$ python3 -q
>>> import numpy as np
>>> np.set_printoptions(precision=2, suppress=True, linewidth=100)
>>> rng = np.random.default_rng(54)
>>> th = rng.uniform(0, 2 * np.pi, 22)
>>> O, _ = np.linalg.qr(np.array([[2.3, 0.5], [0.1, 1.4], [0.7, -0.1]]))
>>> arr = 5 * np.c_[np.cos(th), np.sin(th)] @ O.T
>>> arr.round(2) + 0
array([[-0.88, -4.88,  0.62],
       [ 4.75,  0.78,  1.34],
       [-4.22, -2.54, -0.85],
       [ 4.25,  2.48,  0.87],
       [-4.12, -2.71, -0.79],
       [ 4.58, -1.16,  1.64],
       [ 2.41,  4.38, -0.05],
       [-3.34, -3.7 , -0.37],
       [-4.25,  2.01, -1.7 ],
       [-4.32,  1.86, -1.69],
       [ 4.71, -0.58,  1.58],
       [ 1.19,  4.83, -0.51],
       [-3.01, -3.99, -0.21],
       [-2.26, -4.46,  0.11],
       [-0.52,  4.86, -1.05],
       [ 3.56, -3.08,  1.68],
       [-2.08,  4.31, -1.44],
       [-4.47,  1.5 , -1.67],
       [-1.24, -4.82,  0.49],
       [ 2.53,  4.31,  0.  ],
       [ 2.04,  4.56, -0.2 ],
       [-2.16,  4.27, -1.45]])
>>> cen = arr - arr.mean(axis=0)
>>> vecs = np.linalg.svd(cen)[2][:2]
>>> out = cen - cen @ vecs.T @ vecs
>>> print(np.diag(vecs.T @ vecs))
[0.91 0.97 0.12]
>>> round(np.linalg.norm(out) / np.linalg.norm(cen), 2)
np.float64(0.0)
>>> out = arr + rng.integers(-2, 3, (22, 2)) @ rng.integers(-2, 3, (2, 3))
>>> out
array([[ -6.88,  -4.88,   4.62],
       [  4.75,   3.78,   5.34],
       [ -7.22,  -2.54,   1.15],
       [  1.25,  -0.52,  -1.13],
       [ -0.12,  -3.71,  -4.79],
       [  6.58,  -3.16,  -2.36],
       [ -0.59,   4.38,   1.95],
       [ -5.34,  -1.7 ,   3.63],
       [-10.25,   2.01,   2.3 ],
       [ -0.32,   3.86,  -1.69],
       [  3.71,  -2.58,  -0.42],
       [  3.19,   8.83,   3.49],
       [ -5.01,  -1.99,   3.79],
       [ -0.26,  -0.46,   4.11],
       [ -4.52,   5.86,   2.95],
       [  3.56,  -3.08,   1.68],
       [ -0.08,   2.31,  -5.44],
       [ -3.47,   3.5 ,   0.33],
       [  1.76,  -1.82,   2.49],
       [  6.53,   3.31,  -4.  ],
       [  5.04,   4.56,  -2.2 ],
       [ -3.16,   5.27,   0.55]])
>>> np.abs(out - arr).sum(axis=1)
array([10.,  7.,  5.,  8.,  9.,  8.,  5.,  8., 10.,  6.,  5., 10.,  8., 10.,  9.,  0.,  8.,  5.,
        8.,  9.,  5.,  4.])
>>> np.round(np.linalg.svd(out - arr, compute_uv=False), 2) + 0
array([18.78, 13.05,  0.  ])
>>> np.linalg.matrix_rank(out - arr, tol=1e-8)
np.int64(2)
